% python3 -q
>>> import numpy as np
>>> import numpy.linalg as la
>>> np.set_printoptions(precision=2, suppress=True, linewidth=140, legacy="1.25")
>>> A = np.vander(np.arange(9) - 3, 4, increasing=True)
>>> A
array([[  1,  -3,   9, -27],
       [  1,  -2,   4,  -8],
       [  1,  -1,   1,  -1],
       [  1,   0,   0,   0],
       [  1,   1,   1,   1],
       [  1,   2,   4,   8],
       [  1,   3,   9,  27],
       [  1,   4,  16,  64],
       [  1,   5,  25, 125]])
>>> Y = A / np.sqrt((A ** 2).mean(axis=1, keepdims=True))
>>> A - A.mean(axis=1, keepdims=True)
array([[  6.  ,   2.  ,  14.  , -22.  ],
       [  2.25,  -0.75,   5.25,  -6.75],
       [  1.  ,  -1.  ,   1.  ,  -1.  ],
       [  0.75,  -0.25,  -0.25,  -0.25],
       [  0.  ,   0.  ,   0.  ,   0.  ],
       [ -2.75,  -1.75,   0.25,   4.25],
       [ -9.  ,  -7.  ,  -1.  ,  17.  ],
       [-20.25, -17.25,  -5.25,  42.75],
       [-38.  , -34.  , -14.  ,  86.  ]])
>>> la.matrix_rank(Y) == la.matrix_rank(A)
True
>>> Y[1]
array([ 0.22, -0.43,  0.87, -1.74])
>>> la.norm(Y, axis=1)
array([2., 2., 2., 2., 2., 2., 2., 2., 2.])
>>> hat = A @ la.solve(A.T @ A, A.T)
>>> np.allclose(hat @ hat, hat)
True
>>> round(float(np.trace(hat)), 2)
4.0
>>> la.matrix_rank(np.eye(9) - hat)
5
>>> Y = np.c_[A[:, :3] @ np.array([[2, 0, -1], [0, 3, -1], [-3, 3, -2]]), np.array([1, 1, 1, 3, 1, 1, 1, 2, 3])]
>>> Y
array([[-25,  18, -16,   1],
       [-10,   6,  -7,   1],
       [ -1,   0,  -2,   1],
       [  2,   0,  -1,   3],
       [ -1,   6,  -4,   1],
       [-10,  18, -11,   1],
       [-25,  36, -22,   1],
       [-46,  60, -37,   2],
       [-73,  90, -56,   3]])
>>> np.round(la.norm(Y - A @ la.lstsq(A, Y)[0], axis=0), 2) + 0
array([0.  , 0.  , 0.  , 1.74])
>>> np.round(la.lstsq(A, Y[:, 0])[0], 2) + 0
array([ 2.,  0., -3.,  0.])
>>> r0, g = A[4], A[3]
>>> r0 @ g
1
>>> r0 @ r0
4
>>> pr = (r0 @ g) / (r0 @ r0) * r0
>>> la.matrix_rank(np.outer(r0, g))
1
>>> pr
array([0.25, 0.25, 0.25, 0.25])
>>> g - pr
array([ 0.75, -0.25, -0.25, -0.25])
>>> (g - pr) @ r0
0.0
>>> np.outer(r0, g)
array([[1, 0, 0, 0],
       [1, 0, 0, 0],
       [1, 0, 0, 0],
       [1, 0, 0, 0]])
>>> np.round(la.norm(r0 + g) ** 2 + la.norm(r0 - g) ** 2, 2)
10.0
>>> K = np.load("out7.npy")
>>> K
array([[-2.,  2., -1.,  3.,  3.,  2., -1., -3.,  3.,  3., -1.,  0., -1.],
       [ 0., -2.,  2.,  2.,  0., -2.,  2., -2.,  1., -1.,  0.,  2.,  2.],
       [ 0.,  0.,  0.,  2., -2.,  1., -1., -1., -2.,  1., -2.,  0., -1.],
       [ 0., -1., -1., -1., -2.,  0., -2.,  2., -1.,  1.,  2., -2.,  2.],
       [ 0., -1.,  2.,  0.,  1.,  2., -2., -2.,  2., -2.,  1.,  1.,  1.],
       [ 0.,  0.,  2., -1.,  0.,  1.,  2.,  1., -1.,  1.,  2.,  1.,  1.],
       [ 0.,  0.,  2.,  2.,  2., -2., -2.,  1.,  1.,  1., -2.,  0., -1.],
       [ 0., -1.,  1.,  0.,  0.,  0., -1., -2., -2., -1.,  0., -2., -2.],
       [ 0.,  2., -2.,  1.,  2.,  0., -1.,  0.,  2., -2.,  1., -1., -1.],
       [ 0., -2., -1., -2., -1.,  2., -2.,  2.,  1.,  2.,  1.,  2.,  0.],
       [ 0., -1.,  0.,  2., -2.,  0.,  1., -1., -2., -2.,  1.,  2., -2.],
       [ 0., -2., -2.,  2.,  2., -1., -2., -1.,  1.,  0.,  1.,  1., -1.],
       [ 0.,  1., -2.,  2.,  0.,  0., -2., -2., -1., -2.,  2., -2.,  0.]])
>>> vec = np.array([9, 4, 2, 6, 8, 8, 2, 7, 2, 8, 4, 0, 9])
>>> y = K @ vec
>>> c, lr = np.zeros(13), 1 / la.norm(K, 2) ** 2
>>> for i in range(6):
...     c -= lr * K.T @ (K @ c - y)
...     if i % 1 == 0: print(i, round(la.norm(K @ c - y), 2))
... 
0 51.04
1 36.27
2 30.38
3 26.96
4 24.44
5 22.42
>>> np.round(la.cond(K), 2)
46.53
